$ python3 -q
>>> import numpy as np
>>> import numpy.linalg as la
>>> np.set_printoptions(suppress=True, linewidth=100)
>>> rng = np.random.default_rng(513)
>>> m1 = np.array([[1, 2, 1, 3],
...     [3, -2, -1, 0],
...     [-1, 1, 3, -1],
...     [1, -3, -2, 3],
...     [3, -3, 0, -1],
...     [-2, -3, 0, -1]]) * (rng.random((6, 4)) < 0.3)
>>> print(m1)
[[ 0  2  0  0]
 [ 3  0 -1  0]
 [ 0  0  0 -1]
 [ 0  0  0  3]
 [ 3  0  0 -1]
 [-2  0  0  0]]
>>> x = np.array([3, 3, 3, 0])
>>> print(la.norm(m1 @ x) <= la.norm(m1, 2) * la.norm(x) + 1e-9)
True
>>> print(m1 @ (2 * x))
[ 12  12   0   0  18 -12]
>>> print((m1 @ x).argmax())
4
>>> print(m1 @ x)
[ 6  6  0  0  9 -6]
>>> print(m1 @ np.ones(4))
[ 2.  2. -1.  3.  2. -2.]
>>> print(np.einsum("ij,j->i", m1, x))
[ 6  6  0  0  9 -6]
>>> feats = np.load("test18.npy")
>>> print(feats)
[[5 0 5 0]
 [4 4 4 4]
 [5 0 5 0]
 [4 4 4 4]]
>>> # columns 0 and 2 are equal
>>> th = np.radians(45)
>>> Rm = np.eye(4)
>>> Rm[3, 3] = Rm[1, 1] = np.cos(th)
>>> Rm[3, 1], Rm[1, 3] = -np.sin(th), np.sin(th)
>>> print(Rm.round(3))
[[ 1.     0.     0.     0.   ]
 [ 0.     0.707  0.     0.707]
 [ 0.     0.     1.     0.   ]
 [ 0.    -0.707  0.     0.707]]
>>> M2 = feats @ Rm.T
>>> print(np.allclose(feats @ feats.T, M2 @ M2.T))
True
>>> print(np.allclose(la.norm(feats, axis=1), la.norm(M2, axis=1)))
True
>>> print(np.round(la.det(Rm), 3), round(float(np.trace(Rm)), 3))
1.0 3.414
>>> print(M2.round(3) + 0)
[[5.    0.    5.    0.   ]
 [4.    5.657 4.    0.   ]
 [5.    0.    5.    0.   ]
 [4.    5.657 4.    0.   ]]
>>> O, vecs = la.qr(m1[:, :3])[0], la.qr(m1[:, 3:])[0]
>>> sig = la.svd(O.T @ vecs, compute_uv=False)
>>> print(np.round(np.degrees(np.arccos(sig.clip(0, 1))), 3))
[75.471]
>>> print(round(float(la.norm(O @ O.T - vecs @ vecs.T, 2)), 3))
1.0
>>> print(sig.round(3))
[0.251]
>>> print(la.lstsq(feats[:-1].T, feats[-1])[2])
2
>>> print(np.abs(np.diag(la.qr(feats)[1])) > 1e-9)
[ True  True False False]
>>> F = np.array([[1, 3, 4, 5, 4], [0, 3, 2, 1, 2], [1, 3, 4, 5, 4]])
>>> print(F)
[[1 3 4 5 4]
 [0 3 2 1 2]
 [1 3 4 5 4]]
>>> # looks like rank 2
>>> rk = la.matrix_rank(F)
>>> print(rk)
2
>>> ns = la.svd(F)[2][rk:].T
>>> print([int(la.matrix_rank(np.delete(F, i, axis=0))) for i in range(3)])
[2, 1, 2]
>>> print([int(la.matrix_rank(F[:, :j + 1])) for j in range(5)])
[1, 2, 2, 2, 2]
>>> print(np.allclose(F @ ns, 0))
True
>>> print(la.matrix_rank(F.T @ F), la.matrix_rank(F @ F.T))
2 2
